>>> import numpy as np
>>> from numpy import linalg as LA
>>> np.set_printoptions(precision=1, suppress=True, linewidth=160, floatmode="fixed")
>>> M = np.load("x.npy")
>>> M
array([[3, 4, 6, 3, 8, 4, 0, 1],
       [4, 3, 4, 6, 3, 8, 4, 0],
       [6, 4, 3, 4, 6, 3, 8, 4],
       [3, 6, 4, 3, 4, 6, 3, 8],
       [8, 3, 6, 4, 3, 4, 6, 3],
       [4, 8, 3, 6, 4, 3, 4, 6],
       [0, 4, 8, 3, 6, 4, 3, 4],
       [1, 0, 4, 8, 3, 6, 4, 3]])
>>> evals, vecs = LA.eigh(M)
>>> x0 = np.array([2, 1, 1, 5, -2, 4, 2, 0])
>>> round(x0 @ M @ x0 / (x0 @ x0), 1), round(evals[0], 1), round(float(evals[-1]), 1)
(np.float64(11.7), np.float64(-8.7), 34.3)
>>> Uu, sig, Vh = LA.svd(M, full_matrices=False)
>>> Uu.shape, sig.shape, Vh.shape
((8, 8), (8,), (8, 8))
>>> round(np.sqrt((sig ** 2).sum()), 1), round(LA.norm(M), 1)
(np.float64(37.8), np.float64(37.8))
>>> np.round(Vh @ Vh.T, 1) + 0
array([[1.0, 0.0, 0.0, 0.0, 0.0, 0.0, 0.0, 0.0],
       [0.0, 1.0, 0.0, 0.0, 0.0, 0.0, 0.0, 0.0],
       [0.0, 0.0, 1.0, 0.0, 0.0, 0.0, 0.0, 0.0],
       [0.0, 0.0, 0.0, 1.0, 0.0, 0.0, 0.0, 0.0],
       [0.0, 0.0, 0.0, 0.0, 1.0, 0.0, 0.0, 0.0],
       [0.0, 0.0, 0.0, 0.0, 0.0, 1.0, 0.0, 0.0],
       [0.0, 0.0, 0.0, 0.0, 0.0, 0.0, 1.0, 0.0],
       [0.0, 0.0, 0.0, 0.0, 0.0, 0.0, 0.0, 1.0]])
>>> np.round(Uu.T @ Uu, 1) + 0
array([[1.0, 0.0, 0.0, 0.0, 0.0, 0.0, 0.0, 0.0],
       [0.0, 1.0, 0.0, 0.0, 0.0, 0.0, 0.0, 0.0],
       [0.0, 0.0, 1.0, 0.0, 0.0, 0.0, 0.0, 0.0],
       [0.0, 0.0, 0.0, 1.0, 0.0, 0.0, 0.0, 0.0],
       [0.0, 0.0, 0.0, 0.0, 1.0, 0.0, 0.0, 0.0],
       [0.0, 0.0, 0.0, 0.0, 0.0, 1.0, 0.0, 0.0],
       [0.0, 0.0, 0.0, 0.0, 0.0, 0.0, 1.0, 0.0],
       [0.0, 0.0, 0.0, 0.0, 0.0, 0.0, 0.0, 1.0]])
>>> A = np.loadtxt("case8.csv", delimiter=",")
>>> A.round(1) + 0
array([[ 0.0,  0.3, -0.3, -0.2,  0.5,  0.1,  0.2, -0.1,  0.9,  0.5],
       [ 0.3, -1.3, -0.1,  0.0,  0.3, -0.4,  0.0,  0.2, -0.4,  0.1],
       [-0.3, -0.1,  0.2,  0.2,  1.0, -0.1, -0.4, -0.7, -1.0, -0.4],
       [-0.2,  0.0,  0.2, -0.7, -0.2, -0.2, -0.1,  0.3,  0.6, -1.0],
       [ 0.5,  0.3,  1.0, -0.2,  0.1,  0.2, -0.2, -0.5,  0.1,  0.0],
       [ 0.1, -0.4, -0.1, -0.2,  0.2, -1.6,  0.0,  0.6, -0.7,  0.2],
       [ 0.2,  0.0, -0.4, -0.1, -0.2,  0.0, -0.8,  0.2,  0.3,  0.3],
       [-0.1,  0.2, -0.7,  0.3, -0.5,  0.6,  0.2, -2.0,  0.4,  0.3],
       [ 0.9, -0.4, -1.0,  0.6,  0.1, -0.7,  0.3,  0.4,  0.0, -0.7],
       [ 0.5,  0.1, -0.4, -1.0,  0.0,  0.2,  0.3,  0.3, -0.7,  1.0]])
>>> theta = np.radians(30)
>>> Rm = np.eye(10)
>>> Rm[3, 3] = Rm[8, 8] = np.cos(theta)
>>> Rm[3, 8], Rm[8, 3] = -np.sin(theta), np.sin(theta)
>>> Rm
array([[ 1.0,  0.0,  0.0,  0.0,  0.0,  0.0,  0.0,  0.0,  0.0,  0.0],
       [ 0.0,  1.0,  0.0,  0.0,  0.0,  0.0,  0.0,  0.0,  0.0,  0.0],
       [ 0.0,  0.0,  1.0,  0.0,  0.0,  0.0,  0.0,  0.0,  0.0,  0.0],
       [ 0.0,  0.0,  0.0,  0.9,  0.0,  0.0,  0.0,  0.0, -0.5,  0.0],
       [ 0.0,  0.0,  0.0,  0.0,  1.0,  0.0,  0.0,  0.0,  0.0,  0.0],
       [ 0.0,  0.0,  0.0,  0.0,  0.0,  1.0,  0.0,  0.0,  0.0,  0.0],
       [ 0.0,  0.0,  0.0,  0.0,  0.0,  0.0,  1.0,  0.0,  0.0,  0.0],
       [ 0.0,  0.0,  0.0,  0.0,  0.0,  0.0,  0.0,  1.0,  0.0,  0.0],
       [ 0.0,  0.0,  0.0,  0.5,  0.0,  0.0,  0.0,  0.0,  0.9,  0.0],
       [ 0.0,  0.0,  0.0,  0.0,  0.0,  0.0,  0.0,  0.0,  0.0,  1.0]])
>>> Y = A @ Rm.T
>>> Y.round(1) + 0
array([[ 0.0,  0.3, -0.3, -0.6,  0.5,  0.1,  0.2, -0.1,  0.7,  0.5],
       [ 0.3, -1.3, -0.1,  0.2,  0.3, -0.4,  0.0,  0.2, -0.3,  0.1],
       [-0.3, -0.1,  0.2,  0.7,  1.0, -0.1, -0.4, -0.7, -0.8, -0.4],
       [-0.2,  0.0,  0.2, -0.9, -0.2, -0.2, -0.1,  0.3,  0.2, -1.0],
       [ 0.5,  0.3,  1.0, -0.2,  0.1,  0.2, -0.2, -0.5,  0.0,  0.0],
       [ 0.1, -0.4, -0.1,  0.2,  0.2, -1.6,  0.0,  0.6, -0.6,  0.2],
       [ 0.2,  0.0, -0.4, -0.2, -0.2,  0.0, -0.8,  0.2,  0.2,  0.3],
       [-0.1,  0.2, -0.7,  0.1, -0.5,  0.6,  0.2, -2.0,  0.5,  0.3],
       [ 0.9, -0.4, -1.0,  0.5,  0.1, -0.7,  0.3,  0.4,  0.3, -0.7],
       [ 0.5,  0.1, -0.4, -0.5,  0.0,  0.2,  0.3,  0.3, -1.1,  1.0]])
>>> round(float(LA.det(Rm)), 1), round(float(np.trace(Rm)), 1)
(1.0, 9.7)
>>> np.allclose(A @ A.T, Y @ Y.T)
True
>>> np.abs(Y - A).max(axis=0)
array([0.0, 0.0, 0.0, 0.5, 0.0, 0.0, 0.0, 0.0, 0.4, 0.0])
